% ipython --no-banner

In [1]: import numpy as np

In [2]: np.set_printoptions(suppress=True, linewidth=200)

In [3]: rnd = lambda a: np.round(a, 1) + 0

In [4]: sv = 5 * 0.9 ** np.arange(3)

In [5]: rng = np.random.default_rng(14)

In [6]: m1 = rng.normal(size=(25, 3)) * rng.permutation(sv)

In [7]: rnd(m1)
Out[7]: 
array([[  3.5,  -4.4,  -6.4],
       [-14.6,  -1.6,   5.1],
       [  0.2,   2.3,   4.1],
       [ -4.4,  11.9,  -3.6],
       [  1.9,  12.3,  -0.5],
       [  0.6,  -2.3,   1.4],
       [-10.6,  -2.9,   6.9],
       [  1.1,  -1.1,   1.5],
       [  2.1,   0.7,   2.3],
       [ -8.3,   2.7,  -2.7],
       [  3.9,  -0.1,  -4. ],
       [ -0.4,  -4.5,   4.1],
       [ -0.1,   3.8,  -4.5],
       [  8.1,  -1.4,   5.5],
       [  4.3,  -5. ,   1.3],
       [ -2.7,   1.8,   5.8],
       [  3.4,   4.8,  -4.7],
       [  1. ,   1.6,   4.4],
       [ -3.1,   2.6,   1.7],
       [ -7.6,  -4.7,   1.8],
       [ -5.9,  -5.5,   3.6],
       [  1.4,  -1.1,   0.4],
       [ -2. ,  -2.4,  -1.9],
       [  1.9,   5.9,  -1.9],
       [ -0.3,  -1. ,  -5.1]])

In [8]: Y = m1 + rng.integers(-2, 3, (25, 2)) @ rng.integers(-2, 3, (2, 3))

In [9]: rnd(Y)
Out[9]: 
array([[  3.5,  -8.4,  -2.4],
       [-14.6,  -5.6,   9.1],
       [  0.2,   4.3,   2.1],
       [ -4.4,  13.9,  -5.6],
       [  3.9,  12.3,   3.5],
       [  1.6,  -2.3,   3.4],
       [ -9.6,  -4.9,  10.9],
       [  1.1,   0.9,  -0.5],
       [  3.1,   4.7,   0.3],
       [ -9.3,   4.7,  -6.7],
       [  1.9,   1.9, -10. ],
       [ -1.4,  -8.5,   6.1],
       [ -0.1,  -0.2,  -0.5],
       [  9.1,   0.6,   5.5],
       [  6.3,  -1. ,   1.3],
       [ -1.7,   3.8,   5.8],
       [  2.4,   6.8,  -8.7],
       [  2. ,   3.6,   4.4],
       [ -2.1,   4.6,   1.7],
       [ -5.6,  -0.7,   1.8],
       [ -6.9,  -1.5,  -2.4],
       [  1.4,   2.9,  -3.6],
       [  0. ,   1.6,  -1.9],
       [  2.9,   5.9,   0.1],
       [  1.7,  -1. ,  -1.1]])

In [10]: rnd(np.linalg.svd(Y - m1, compute_uv=False))
Out[10]: array([19.4, 10.3,  0. ])

In [11]: np.linalg.matrix_rank(Y - m1, tol=1e-8)
Out[11]: np.int64(2)

In [12]: Y = np.c_[m1[:, :1] @ np.array([[-3]]), np.array([-1, 1, -3, 0, -2, 3, -1, 3, 0, -2, 1, 2, 2, -2, -2, 2, -1, 1, 1, 3, -1, -2, -3, 2, -3])]

In [13]: rnd(Y)
Out[13]: 
array([[-10.4,  -1. ],
       [ 43.9,   1. ],
       [ -0.5,  -3. ],
       [ 13.2,   0. ],
       [ -5.6,  -2. ],
       [ -1.7,   3. ],
       [ 31.9,  -1. ],
       [ -3.2,   3. ],
       [ -6.2,   0. ],
       [ 24.9,  -2. ],
       [-11.8,   1. ],
       [  1.1,   2. ],
       [  0.4,   2. ],
       [-24.3,  -2. ],
       [-12.8,  -2. ],
       [  8.1,   2. ],
       [-10.3,  -1. ],
       [ -3.1,   1. ],
       [  9.3,   1. ],
       [ 22.9,   3. ],
       [ 17.6,  -1. ],
       [ -4.3,  -2. ],
       [  6.1,  -3. ],
       [ -5.8,   2. ],
       [  1. ,  -3. ]])

In [14]: rnd(np.linalg.norm(np.linalg.qr(m1)[0].T @ Y, axis=0) ** 2 / ((Y ** 2).sum(axis=0) + 1e-12))
Out[14]: array([1., 0.])

In [15]: F = np.load("x.npy")

In [16]: F
Out[16]: 
array([[3, 1, 1, 2],
       [0, 1, 3, 3],
       [0, 0, 2, 3],
       [0, 0, 0, 0]])

In [17]: np.linalg.matrix_power(F, 3)
Out[17]: 
array([[27, 13, 37, 54],
       [ 0,  1, 21, 30],
       [ 0,  0,  8, 12],
       [ 0,  0,  0,  0]])

In [18]: (F + F.T) / 2
Out[18]: 
array([[3. , 0.5, 0.5, 1. ],
       [0.5, 1. , 1.5, 1.5],
       [0.5, 1.5, 2. , 1.5],
       [1. , 1.5, 1.5, 0. ]])

In [19]: np.trace(F)
Out[19]: np.int64(6)

In [20]: np.allclose(F, F.T)
Out[20]: False

In [21]: rnd(np.abs(np.linalg.eigvals(F)).max())
Out[21]: np.float64(3.0)
